In [1]: import numpy as np

In [2]: np.set_printoptions(precision=1, suppress=True, linewidth=120)

In [3]: A = np.load("run9.npy")

In [4]: A.round(1) + 0
Out[4]: 
array([[-19.3,   1.3,  -9.7,  -4.3,  -2.5],
       [ -0.3,  -1. ,  -0.7,   0. ,   0.5],
       [  0. ,   0.6,   0.4,   0.3,   0.1],
       [  0.2,   1.6,   1.4,   1.1,   0.7],
       [  0.8,   2.8,   2.7,   2.5,   1.8],
       [  1.7,   3.9,   4.2,   4.1,   3.3],
       [  3.1,   5.1,   6.1,   6.1,   5.1],
       [ 10.1,   9. ,  14.3,  15. ,  13.5],
       [ 13. ,  10.2,  17.3,  18.3,  16.7],
       [ 17.5,  11.9,  21.8,  23.2,  21.4],
       [ 18.4,  12.2,  22.6,  24.1,  22.3],
       [ 19.1,  12.4,  23.4,  24.9,  23.1]])

In [5]: round(np.linalg.norm(A, 2), 1)
Out[5]: np.float64(93.1)

In [6]: round(np.linalg.norm(A[5] - A[4]), 1)
Out[6]: np.float64(3.0)

In [7]: round(np.linalg.norm(A[5], 1), 1), round(float(np.linalg.norm(A[5], np.inf)), 1)
Out[7]: (np.float64(17.2), 4.2)

In [8]: G = np.cov(A, rowvar=False)

In [9]: G.shape
Out[9]: (5, 5)

In [10]: np.corrcoef(A.T)
Out[10]: 
array([[1. , 0.9, 1. , 0.9, 0.9],
       [0.9, 1. , 1. , 1. , 1. ],
       [1. , 1. , 1. , 1. , 1. ],
       [0.9, 1. , 1. , 1. , 1. ],
       [0.9, 1. , 1. , 1. , 1. ]])

In [11]: np.median(A, axis=0)
Out[11]: array([2.4, 4.5, 5.2, 5.1, 4.2])

In [12]: np.argsort(-A.std(axis=0).round(6), kind="stable")
Out[12]: array([0, 2, 3, 4, 1])

In [13]: A.std(axis=0)
Out[13]: array([10.5,  4.8, 10.4, 10.3,  9.4])

In [14]: np.argwhere(np.triu(np.abs(np.corrcoef(A.T)) > 0.8, 1))
Out[14]: 
array([[0, 1],
       [0, 2],
       [0, 3],
       [0, 4],
       [1, 2],
       [1, 3],
       [1, 4],
       [2, 3],
       [2, 4],
       [3, 4]])

In [15]: G
Out[15]: 
array([[120.3,  47.1, 115.7, 110.1,  98.4],
       [ 47.1,  25.1,  51.8,  52.7,  48. ],
       [115.7,  51.8, 117.7, 115.7, 104.5],
       [110.1,  52.7, 115.7, 116. , 105.6],
       [ 98.4,  48. , 104.5, 105.6,  96.4]])

In [16]: def softmax(z):
    ...:     e = np.exp(z - z.max(axis=-1, keepdims=True))
    ...:     return e / e.sum(axis=-1, keepdims=True)
    ...: 

In [17]: np.round(softmax(A[5]), 1) + 0
Out[17]: array([0. , 0.2, 0.3, 0.3, 0.1])

In [18]: scores = A @ A.T / np.sqrt(5)

In [19]: np.round(softmax(scores + np.triu(np.full(scores.shape, -np.inf), 1)), 1) + 0
Out[19]: 
array([[1. , 0. , 0. , 0. , 0. , 0. , 0. , 0. , 0. , 0. , 0. , 0. ],
       [1. , 0. , 0. , 0. , 0. , 0. , 0. , 0. , 0. , 0. , 0. , 0. ],
       [0.1, 0.3, 0.6, 0. , 0. , 0. , 0. , 0. , 0. , 0. , 0. , 0. ],
       [0. , 0. , 0.1, 0.9, 0. , 0. , 0. , 0. , 0. , 0. , 0. , 0. ],
       [0. , 0. , 0. , 0. , 1. , 0. , 0. , 0. , 0. , 0. , 0. , 0. ],
       [0. , 0. , 0. , 0. , 0. , 1. , 0. , 0. , 0. , 0. , 0. , 0. ],
       [0. , 0. , 0. , 0. , 0. , 0. , 1. , 0. , 0. , 0. , 0. , 0. ],
       [0. , 0. , 0. , 0. , 0. , 0. , 0. , 1. , 0. , 0. , 0. , 0. ],
       [0. , 0. , 0. , 0. , 0. , 0. , 0. , 0. , 1. , 0. , 0. , 0. ],
       [0. , 0. , 0. , 0. , 0. , 0. , 0. , 0. , 0. , 1. , 0. , 0. ],
       [0. , 0. , 0. , 0. , 0. , 0. , 0. , 0. , 0. , 0. , 1. , 0. ],
       [0. , 0. , 0. , 0. , 0. , 0. , 0. , 0. , 0. , 0. , 0. , 1. ]])

In [20]: Uu, sigma, vt = np.linalg.svd(A)

In [21]: np.argmax(sigma[:-1] / (sigma[1:] + 1e-6)) + 1
Out[21]: np.int64(3)

In [22]: sigma.round(1) + 0
Out[22]: array([93.1, 15.9,  3.5,  0. ,  0. ])

In [23]: B = Uu[:, :3] @ np.diag(sigma[:3]) @ vt[:3]

In [24]: round(float(np.linalg.norm(A - B, 2)), 1), round(sigma[3], 1)
Out[24]: (0.0, np.float64(0.0))

In [25]: Uu, sigma, vt = np.linalg.svd(A)

In [26]: V = vt[:(sigma > 1e-8).sum()]

In [27]: rng = np.random.default_rng(2836)

In [28]: vec = A[11] + -2 * A[2] + rng.integers(2) * np.eye(5)[3]

In [29]: vec
Out[29]: array([19.1, 11.3, 22.6, 24.4, 22.9])

In [30]: np.allclose(V.T @ V @ vec, vec)
Out[30]: True

In [31]: np.diag(V.T @ V)
Out[31]: array([0.8, 0.7, 0.4, 0.4, 0.7])

In [32]: np.round(V.T @ V, 1) + 0
Out[32]: 
array([[ 0.8, -0.2,  0.3,  0. , -0.1],
       [-0.2,  0.7,  0.4,  0.1, -0.2],
       [ 0.3,  0.4,  0.4,  0.2,  0. ],
       [ 0. ,  0.1,  0.2,  0.4,  0.4],
       [-0.1, -0.2,  0. ,  0.4,  0.7]])

In [33]: np.linalg.matrix_rank(np.vstack([A, vec]))
Out[33]: np.int64(3)

In [34]: X = np.array([[1, -2, 0, 0], [-3, 3, 0, 0], [2, 1, -3, 0], [0, 0, 0, 0]])

In [35]: Uu, sigma, vt = np.linalg.svd(X)

In [36]: sigma
Out[36]: array([4.8, 3.7, 0.5, 0. ])

In [37]: B = Uu[:, :3] @ np.diag(sigma[:3]) @ vt[:3]

In [38]: round(np.linalg.norm(X - B, 2), 1), sigma[3]
Out[38]: (np.float64(0.0), np.float64(0.0))

In [39]: np.linalg.matrix_rank(X, rtol=0.05)
Out[39]: np.int64(3)

In [40]: B.round(1) + 0
Out[40]: 
array([[ 1., -2.,  0.,  0.],
       [-3.,  3.,  0.,  0.],
       [ 2.,  1., -3.,  0.],
       [ 0.,  0.,  0.,  0.]])

In [41]: np.linalg.matrix_rank(B)
Out[41]: np.int64(3)

In [42]: np.round(softmax(X[0] + -3), 1) + 0
Out[42]: array([0.6, 0. , 0.2, 0.2])

In [43]: np.round(softmax(10 * X[0]), 1) + 0
Out[43]: array([1., 0., 0., 0.])

In [44]: scores = X @ X.T / np.sqrt(4)

In [45]: softmax(scores).round(6).argmax(axis=1)
Out[45]: array([0, 1, 2, 0])

In [46]: np.round(softmax(scores), 1) + 0
Out[46]: 
array([[0.9, 0. , 0.1, 0.1],
       [0. , 1. , 0. , 0. ],
       [0. , 0. , 1. , 0. ],
       [0.2, 0.2, 0.2, 0.2]])

In [47]: B = X[0, 0] * X[1:] - np.outer(X[1:, 0], X[0])

In [48]: B
Out[48]: 
array([[ 0, -3,  0,  0],
       [ 0,  5, -3,  0],
       [ 0,  0,  0,  0]])

In [49]: np.flatnonzero(~B.round(6).any(axis=1))
Out[49]: array([2])

In [50]: feats = np.loadtxt("x.csv", delimiter=",")

In [51]: feats
Out[51]: 
array([[-0.4,  0.8,  0.9, -1.9,  1.6,  1.1],
       [-1.4,  2.3,  0.7,  0.5, -0.6,  0.8],
       [ 1.5,  0.5, -0.6,  1. ,  2.2, -0.7],
       [-0.3, -0.7,  0.9,  1.8, -2. ,  0.6],
       [ 1.4,  0.1, -0.8, -2.2,  1.2,  0.4],
       [-1.2,  0.1,  2.2,  1.2, -0.6, -1.1],
       [-0.5, -1.3, -2.1,  0.1, -1.4,  0.8],
       [ 1.7, -0.8, -0.1,  2.2, -0.5,  0.4],
       [ 1. , -1.4, -0.8, -2. , -0.1,  1.2],
       [-0.2,  1.8,  2. ,  0.2, -1.4, -0.4],
       [ 2.2, -0.3, -0.5,  0. , -1.7,  1.1],
       [ 0.5, -1.3, -2. , -1.2,  1.2,  0.4],
       [-1.8, -0.9, -0.2, -0.3,  0.2,  2.2],
       [ 1.1,  0.8, -2.2,  1.4, -0.3, -0.4],
       [-1.6,  1.6,  1.4,  0.5,  0.7, -1.2],
       [ 2.2, -0.4, -0.4,  0.8, -0.6, -1.7],
       [-1.6,  0.6,  0.5, -0.7,  0. ,  2.3],
       [-1. , -1.3, -0.7,  1.3, -1.9,  0.7]])

In [52]: B = feats / np.sqrt((feats ** 2).mean(axis=1, keepdims=True))

In [53]: np.round(feats - feats.mean(axis=1, keepdims=True), 1) + 0
Out[53]: 
array([[-0.8,  0.4,  0.5, -2.2,  1.2,  0.8],
       [-1.8,  1.9,  0.3,  0.1, -1. ,  0.4],
       [ 0.8, -0.1, -1.2,  0.4,  1.6, -1.3],
       [-0.4, -0.8,  0.8,  1.8, -2. ,  0.5],
       [ 1.4,  0.1, -0.8, -2.2,  1.2,  0.4],
       [-1.3,  0. ,  2.1,  1.1, -0.7, -1.2],
       [ 0.2, -0.6, -1.4,  0.8, -0.7,  1.5],
       [ 1.2, -1.3, -0.6,  1.7, -1. , -0.1],
       [ 1.4, -1. , -0.4, -1.6,  0.3,  1.6],
       [-0.5,  1.5,  1.7, -0.1, -1.7, -0.7],
       [ 2.1, -0.4, -0.6, -0.1, -1.8,  1. ],
       [ 0.9, -0.9, -1.6, -0.8,  1.6,  0.8],
       [-1.7, -0.8, -0.1, -0.2,  0.3,  2.3],
       [ 1. ,  0.7, -2.3,  1.3, -0.4, -0.5],
       [-1.8,  1.4,  1.2,  0.3,  0.5, -1.4],
       [ 2.2, -0.4, -0.4,  0.8, -0.6, -1.7],
       [-1.8,  0.4,  0.3, -0.9, -0.2,  2.1],
       [-0.5, -0.8, -0.2,  1.8, -1.4,  1.2]])

In [54]: np.linalg.matrix_rank(feats - feats.mean(axis=1, keepdims=True))
Out[54]: np.int64(5)

In [55]: np.linalg.norm(B, axis=1)
Out[55]: array([2.4, 2.4, 2.4, 2.4, 2.4, 2.4, 2.4, 2.4, 2.4, 2.4, 2.4, 2.4, 2.4, 2.4, 2.4, 2.4, 2.4, 2.4])

In [56]: cent = feats[[13, 11]].astype(float)

In [57]: for _ in range(3):
    ...:     labels = np.linalg.norm(feats[:, None] - cent, axis=-1).argmin(axis=1)
    ...:     cent = np.array([feats[labels == j].mean(axis=0) for j in range(2)])
    ...: 

In [58]: labels
Out[58]: array([1, 0, 0, 0, 1, 0, 1, 0, 1, 0, 0, 1, 1, 0, 0, 0, 1, 0])

In [59]: np.abs(cent[1] - cent[0]).argmax()
Out[59]: np.int64(3)

In [60]: np.bincount(labels)
Out[60]: array([11,  7])

In [61]: F = np.load("case5.npy")

In [62]: F
Out[62]: 
array([[3, 3, 3, 0, 3, 2, 3, 3],
       [3, 6, 1, 0, 0, 2, 3, 1],
       [1, 0, 6, 0, 2, 0, 1, 2],
       [0, 2, 3, 1, 3, 0, 3, 1],
       [3, 3, 0, 2, 0, 3, 2, 1],
       [1, 2, 2, 1, 1, 4, 2, 3],
       [0, 0, 2, 2, 0, 0, 9, 2],
       [3, 1, 2, 1, 3, 3, 1, 6]])

In [63]: vec = np.array([8, 4, 7, -7, 7, -8, 7, 2])

In [64]: rhs = F @ vec

In [65]: rhs
Out[65]: array([89, 62, 75, 66, 14, 18, 67, 51])

In [66]: np.linalg.solve(F, rhs + F[:, 3])
Out[66]: array([ 8.,  4.,  7., -6.,  7., -8.,  7.,  2.])

In [67]: np.linalg.solve(F, rhs)
Out[67]: array([ 8.,  4.,  7., -7.,  7., -8.,  7.,  2.])

In [68]: m1 = np.load("block0.npy")

In [69]: m1
Out[69]: 
array([[-6.3, -3.8, -3.8, -1.3, -4.9,  8.7, -8.7],
       [-3.4, -2.1, -2. , -0.8, -2.9,  5.2, -5. ],
       [-7. , -4.1, -4.1, -1.4, -5.5,  9.7, -9.7],
       [ 0.3,  0.1,  0.2,  0.1,  0.1, -0.3,  0.5],
       [-1.8, -1.2, -1.2, -0.2, -1.3,  2.7, -2.5],
       [ 0.4,  0.2,  0. ,  0.1,  0.3, -0.4,  0.6],
       [-4.1, -2.4, -2.4, -0.8, -3.5,  5.7, -5.8],
       [-4. , -2.4, -2.3, -0.9, -3.2,  5.6, -5.4],
       [-1.4, -0.9, -0.7, -0.3, -1. ,  2. , -2.2],
       [ 3.2,  2.1,  2. ,  0.5,  2.5, -4.8,  4.7],
       [ 3.5,  2.1,  2. ,  0.6,  2.5, -5. ,  4.9],
       [-1.2, -0.8, -0.8, -0.4, -0.9,  1.9, -1.7],
       [-2.6, -1.5, -1.7, -0.6, -2.1,  3.7, -3.6],
       [-2.3, -1.5, -1.3, -0.3, -1.9,  3.3, -3.2],
       [ 6.3,  3.8,  3.7,  1.3,  5. , -8.8,  8.8],
       [-2.7, -1.6, -1.5, -0.5, -2. ,  3.6, -3.7],
       [-2.2, -1.4, -1.1, -0.3, -1.7,  3. , -2.9],
       [ 1.9,  0.9,  1.1,  0.3,  1.6, -2.8,  2.6]])

In [70]: d = np.linalg.norm(A[:, None] - A[None], axis=-1)

In [71]: np.linalg.norm(A - A.mean(axis=0), axis=1)
Out[71]: array([35.9, 18.2, 17. , 15.4, 12.8,  9.9,  6.2, 10.8, 17. , 26.5, 28.2, 29.8])

In [72]: np.flatnonzero(d[4] < d.mean() / 2)
Out[72]: array([1, 2, 3, 4, 5, 6])

In [73]: d[:5, :5]
Out[73]: 
array([[ 0. , 21.7, 22.4, 23.3, 25. ],
       [21.7,  0. ,  2. ,  3.6,  6. ],
       [22.4,  2. ,  0. ,  1.8,  4.4],
       [23.3,  3.6,  1.8,  0. ,  2.6],
       [25. ,  6. ,  4.4,  2.6,  0. ]])

In [74]: d[4]
Out[74]: array([25. ,  6. ,  4.4,  2.6,  0. ,  3. ,  6.8, 23.5, 29.8, 39.2, 40.9, 42.5])

In [75]: (d + 1e9 * np.eye(12)).round(6).argmin(axis=1)
Out[75]: array([ 1,  2,  3,  2,  3,  4,  5,  8,  7, 10, 11, 10])

In [76]: d.mean(axis=1).argmax()
Out[76]: np.int64(0)

In [77]: [round(float(x), 1) for x in np.linalg.svd(m1, compute_uv=False)[:3]]
Out[77]: [38.1, 0.6, 0.5]

In [78]: np.abs(np.linalg.svd(m1)[2][-1])
Out[78]: array([0.7, 0.3, 0.3, 0.1, 0.3, 0.3, 0.4])

In [79]: np.argsort(-np.linalg.norm(m1, axis=0).round(6), kind="stable")[:3]
Out[79]: array([5, 6, 0])

In [80]: np.round(np.linalg.norm(m1, 2) / np.linalg.norm(m1), 1)
Out[80]: np.float64(1.0)

In [81]: np.linalg.cond(m1) > 100
Out[81]: np.True_

In [82]: np.linalg.matrix_rank(m1, rtol=0.1)
Out[82]: np.int64(1)

In [83]: mat = np.load("a.npy")

In [84]: mat
Out[84]: 
array([[ 25.9,   3.9,   9.4, -34.3,   4.3],
       [ -2.6,  11.2,  -7. ,  19.1,   9.1],
       [-13. ,  -0.2,  -5.8,  21. ,  -0.6],
       [ -0.7,  -0.9,  -3.2,   5.7,   3.3],
       [  5.4,   6.5,   3.7,  -5.9,  -0.4],
       [ -3.7,  -0.2,  -2.6,   6.6,   1.7],
       [ 21.3,   8. ,   4.9, -20.9,   7.5],
       [  1.1, -12.8,   4.4, -15.4,  -6.8],
       [  1.8,  -9.6,   7.3, -18.1,  -8.5],
       [ -9.6,   1.7,  -2.1,  14.3,  -2.7],
       [ -1.8, -15.6,   5.3, -15.8,  -9.4],
       [ -5.7, -11. ,   4.4,  -7.5,  -9.1],
       [ -4.4,   0.7,  -8.1,  15.8,   7.4],
       [ -9.2,  -8.6,  -3.7,   8.4,  -1.8],
       [-27.4,  -7.9,  -8.2,  31.2,  -7.8],
       [ 19.5,   6.3,   7.8, -24.1,   2.9],
       [  3.9,  -2.4,   2.1,  -9.9,  -1.2],
       [-26.7, -18.9, -10.2,  25.9,  -7. ],
       [  4.4,   8.2,  -3.5,   6.3,   7.1],
       [ 10.4,  -1.7,   5.3, -17.5,  -0.8],
       [  8. ,  -0.1,   7.3, -18.6,  -3.5],
       [  3.5,   2.1,  -6. ,   7.9,   8.5],
       [ 15.8,  13.7,   2.3,  -7.7,   9.3],
       [ -0.5,   5. ,   3.8,  -1.6,  -2.9],
       [  3.7,   1.7,   5.7, -10.2,  -3.1],
       [  5.1, -11.5,   5.6, -20. ,  -5.2],
       [ 11.5,  13. ,   3.5,  -7.4,   4.8],
       [  5.3,   2.4,   2.2,  -6. ,   1.2],
       [-15.8, -14.9,  -6.1,  14.3,  -4.3],
       [ 22.4,   8.2,   8.6, -26.6,   4.5],
       [ 10.1,  15.6,   3.1,  -4.2,   4.9],
       [  3.6,  16.9,  -4.3,  13.6,   9.4],
       [-18.4, -10.8,  -4.6,  16.3,  -6.6]])

In [85]: B = np.c_[mat[:, :4] @ np.array([[1, -3, 1, -3], [-2, -2, -3, 0], [2, -2, -2, -3], [-3, 0, -1, -2]]), np.array([-6, -6, -3, 0, 7, -2, -2, -3, 1, -1, -8, -2, -3, 0, -1, 8, -2, 3, 6, 7, 6, 6, 2, 2, 3, 0, 2, 2, -9, -7, -2, 3, 6])]

In [86]: B
Out[86]: 
array([[ 139.8, -104.3,   29.7,  -37.3,   -6. ],
       [ -96.3,   -0.6,  -41.3,   -9.4,   -6. ],
       [ -87.2,   51. ,  -21.8,   14.4,   -3. ],
       [ -22.4,   10.3,    2.7,    0.3,    0. ],
       [  17.5,  -36.6,  -15.6,  -15.5,    7. ],
       [ -28.3,   16.7,   -4.5,    5.7,   -2. ],
       [  77.8,  -89.7,    8.4,  -36.8,   -2. ],
       [  81.7,   13.5,   46.1,   14.3,   -3. ],
       [  89.9,   -0.8,   34.1,    8.9,    1. ],
       [ -60.1,   29.6,  -24.8,    6.5,   -1. ],
       [  87.4,   26. ,   50.2,   21.1,   -8. ],
       [  47.6,   30.3,   26. ,   18.9,   -2. ],
       [ -69.4,   28. ,   -6.1,    5.9,   -3. ],
       [ -24.6,   52.2,   15.6,   21.9,    0. ],
       [-121.6,  114.4,  -18.5,   44.4,   -1. ],
       [  94.8,  -86.7,    9.1,  -33.7,    8. ],
       [  42.6,  -11.1,   16.8,    1.8,   -2. ],
       [ -87. ,  138.3,   24.5,   58.9,    3. ],
       [ -37.9,  -22.6,  -19.5,  -15.3,    6. ],
       [  76.9,  -38.4,   22.4,  -12.1,    7. ],
       [  78.6,  -38.4,   12.3,   -8.7,    6. ],
       [ -36.4,   -2.7,    1.3,   -8.3,    6. ],
       [  16.1,  -79.4,  -22.2,  -38.9,    2. ],
       [   1.9,  -16.1,  -21.5,   -6.7,    2. ],
       [  42.3,  -25.9,   -2.6,   -7.8,    3. ],
       [  99.3,   -3.5,   48.4,    7.9,    0. ],
       [  14.7,  -67.5,  -27.1,  -30.2,    2. ],
       [  22.9,  -25.1,   -0.3,  -10.5,    2. ],
       [ -41.1,   89.4,   26.8,   37.1,   -9. ],
       [ 103. , -100.8,    7.2,  -39.8,   -7. ],
       [  -2.3,  -67.7,  -38.7,  -31.2,   -2. ],
       [ -79.6,  -36. ,  -52.1,  -25.1,    3. ],
       [ -54.9,   86. ,    6.9,   36.4,    6. ]])

In [87]: np.linalg.matrix_rank(B)
Out[87]: np.int64(5)

In [88]: np.round(np.linalg.norm(B - mat @ np.linalg.lstsq(mat, B)[0], axis=0), 1) + 0
Out[88]: array([ 0. ,  0. ,  0. ,  0. , 23.8])
